>>> import numpy as np
>>> import numpy.linalg as la
>>> np.set_printoptions(suppress=True, linewidth=100)
>>> def rd(a):
...     return np.round(a, 1) + 0
... 
>>> X = np.load("dump.npy")
>>> print(X)
[[2 1 0 0 0 0]
 [0 0 0 0 0 0]
 [0 1 0 0 0 0]
 [0 0 2 1 0 0]
 [0 0 0 0 0 0]
 [0 0 0 1 0 0]
 [0 0 0 0 2 1]
 [0 0 0 0 0 0]
 [0 0 0 0 0 1]]
>>> U, sv, Vt = la.svd(X, full_matrices=False)
>>> print(rd(np.cumsum(sv ** 2) / np.sum(sv ** 2)))
[0.3 0.6 0.9 0.9 1.  1. ]
>>> A2 = np.c_[X[:, :4] @ np.array([[1, 7, 7, 9], [8, 1, 6, 9], [9, 0, 2, 8], [0, 9, 4, 0]]), np.array([3, 1, 3, 0, 2, 5, 3, 4, 2])]
>>> print(A2)
[[10 15 20 27  3]
 [ 0  0  0  0  1]
 [ 8  1  6  9  3]
 [18  9  8 16  0]
 [ 0  0  0  0  2]
 [ 0  9  4  0  5]
 [ 0  0  0  0  3]
 [ 0  0  0  0  4]
 [ 0  0  0  0  2]]
>>> print(la.matrix_rank(np.c_[X, A2]))
7
>>> print(rd(la.norm(A2 - X @ la.lstsq(X, A2)[0], axis=0)))
[0.  0.  0.  0.  4.6]
>>> print(la.matrix_rank(A2))
5
>>> print(rd(la.lstsq(X, A2[:, 0])[0]))
[1. 8. 9. 0. 0. 0.]
>>> proj = X @ la.solve(X.T @ X, X.T)
>>> print(rd(la.eigvalsh(proj)))
[0. 0. 0. 1. 1. 1. 1. 1. 1.]
>>> print(proj)
[[1. 0. 0. 0. 0. 0. 0. 0. 0.]
 [0. 0. 0. 0. 0. 0. 0. 0. 0.]
 [0. 0. 1. 0. 0. 0. 0. 0. 0.]
 [0. 0. 0. 1. 0. 0. 0. 0. 0.]
 [0. 0. 0. 0. 0. 0. 0. 0. 0.]
 [0. 0. 0. 0. 0. 1. 0. 0. 0.]
 [0. 0. 0. 0. 0. 0. 1. 0. 0.]
 [0. 0. 0. 0. 0. 0. 0. 0. 0.]
 [0. 0. 0. 0. 0. 0. 0. 0. 1.]]
>>> print(proj @ X[:, 3])
[0. 0. 0. 1. 0. 1. 0. 0. 0.]
>>> print(la.matrix_rank(np.eye(9) - proj))
3
>>> print(np.allclose(proj @ proj, proj))
True
>>> blk = np.stack([X, 3 * X, X[::-1]])
>>> print(rd(la.norm(blk, axis=(1, 2))))
[ 4.2 12.7  4.2]
>>> print(blk.shape)
(3, 9, 6)
>>> print((blk @ X.T).shape)
(3, 9, 9)
>>> arr = np.loadtxt("out15.csv", delimiter=",")
>>> print(arr)
[[-4.9 -7.   2.   7.   2.9 -3.   9.1 -5.9  8.1  4.8 -6.1]
 [-5.1 -7.2  2.   6.9  3.2 -3.2  9.  -5.9  8.2  5.  -5.9]
 [-4.9 -7.   2.   7.   3.1 -3.1  9.2 -6.   8.1  5.1 -6.1]
 [-5.1 -7.   1.9  6.9  2.8 -3.1  9.1 -5.9  7.9  5.  -5.9]
 [-5.  -7.1  2.1  6.9  3.  -2.9  9.1 -6.   8.1  5.  -6. ]
 [-5.  -7.   2.   6.9  2.9 -3.   9.1 -6.   8.1  5.  -6.1]
 [-4.9 -6.9  2.   7.1  3.1 -3.   9.  -6.1  8.   5.  -6. ]
 [-4.9 -7.1  2.1  7.1  3.  -3.1  8.9 -6.   8.   5.  -5.9]
 [-5.1 -6.9  2.   7.1  3.  -3.1  9.1 -5.9  8.   5.3 -6. ]
 [-5.  -6.9  2.   7.   3.  -2.7  9.  -6.2  8.1  5.1 -6. ]
 [-5.  -7.   1.8  7.   3.  -3.   9.  -6.   7.9  4.9 -6. ]
 [-5.1 -7.   2.   7.   3.1 -3.   9.  -5.9  8.   5.1 -5.9]
 [-3.  -3.   3.9 -4.   3.9  1.   6.9  1.2  5.2 -7.9  7.1]
 [-2.8 -3.   4.  -4.   4.1  1.   6.9  0.9  5.2 -8.   7.1]
 [-3.2 -3.   3.8 -4.   4.1  1.   7.1  1.1  4.8 -8.   7.1]
 [-3.1 -3.1  3.9 -4.1  4.1  1.1  6.9  1.   5.  -7.9  7.1]
 [-2.9 -3.   4.1 -4.1  4.   1.2  7.1  0.9  5.2 -8.   7. ]
 [-2.8 -3.   4.  -4.1  3.8  1.1  6.9  1.1  5.  -7.8  7. ]
 [-3.  -2.8  3.9 -3.8  4.   0.9  6.8  1.   4.9 -7.9  6.9]
 [-2.9 -3.   4.  -3.9  4.   0.9  6.9  0.8  5.1 -8.   6.8]
 [-3.  -2.8  4.  -4.1  3.9  1.   7.   1.   5.1 -8.2  6.9]
 [-2.9 -3.1  4.  -4.1  3.9  1.1  7.1  1.1  5.  -8.1  7. ]
 [-3.1 -3.   4.  -4.   3.9  1.   7.1  1.1  4.9 -8.   6.9]
 [-2.8 -3.1  3.9 -4.2  4.   1.   7.1  1.1  4.9 -7.9  7.1]
 [ 4.   8.8 -6.  -9.1  5.9  7.9  1.   6.   4.1 -5.1 -6.8]
 [ 4.   9.  -6.  -9.   6.1  7.9  0.8  6.1  4.1 -4.9 -7.1]
 [ 4.   9.1 -6.  -9.1  6.1  8.1  1.   6.1  3.8 -4.7 -6.9]
 [ 4.   8.9 -6.1 -9.   6.1  8.1  1.   6.   4.  -4.9 -7.1]
 [ 3.9  9.  -5.9 -9.   6.1  7.9  1.1  5.9  4.  -4.9 -7.1]
 [ 3.9  9.2 -6.1 -9.1  6.1  8.   1.1  5.9  3.9 -5.1 -7. ]
 [ 3.8  8.9 -6.1 -8.9  6.   7.9  0.8  6.   3.9 -5.  -6.9]
 [ 4.   8.9 -5.9 -9.   6.   7.7  0.9  6.   4.  -5.  -7. ]
 [ 4.   9.1 -6.2 -8.9  6.   8.   0.9  6.1  4.  -4.9 -6.9]
 [ 4.1  9.2 -5.9 -9.1  6.   8.   1.1  6.   4.  -5.  -7. ]
 [ 4.1  9.  -6.  -9.   6.   8.   1.1  6.   4.  -4.9 -6.9]
 [ 4.   8.9 -6.1 -9.1  5.9  8.1  1.   6.1  4.  -5.  -7.1]]
>>> lab = arr[:, 9] > np.median(arr[:, 9])
>>> f = arr[lab].mean(axis=0) - arr[~lab].mean(axis=0)
>>> print(lab.astype(int))
[1 1 1 1 1 1 1 1 1 1 1 1 0 0 0 0 0 0 0 0 0 0 0 0 0 1 1 1 1 0 0 0 1 0 1 0]
>>> print(rd((((arr - arr.mean(axis=0)) @ f > 0) == lab).mean()))
0.8
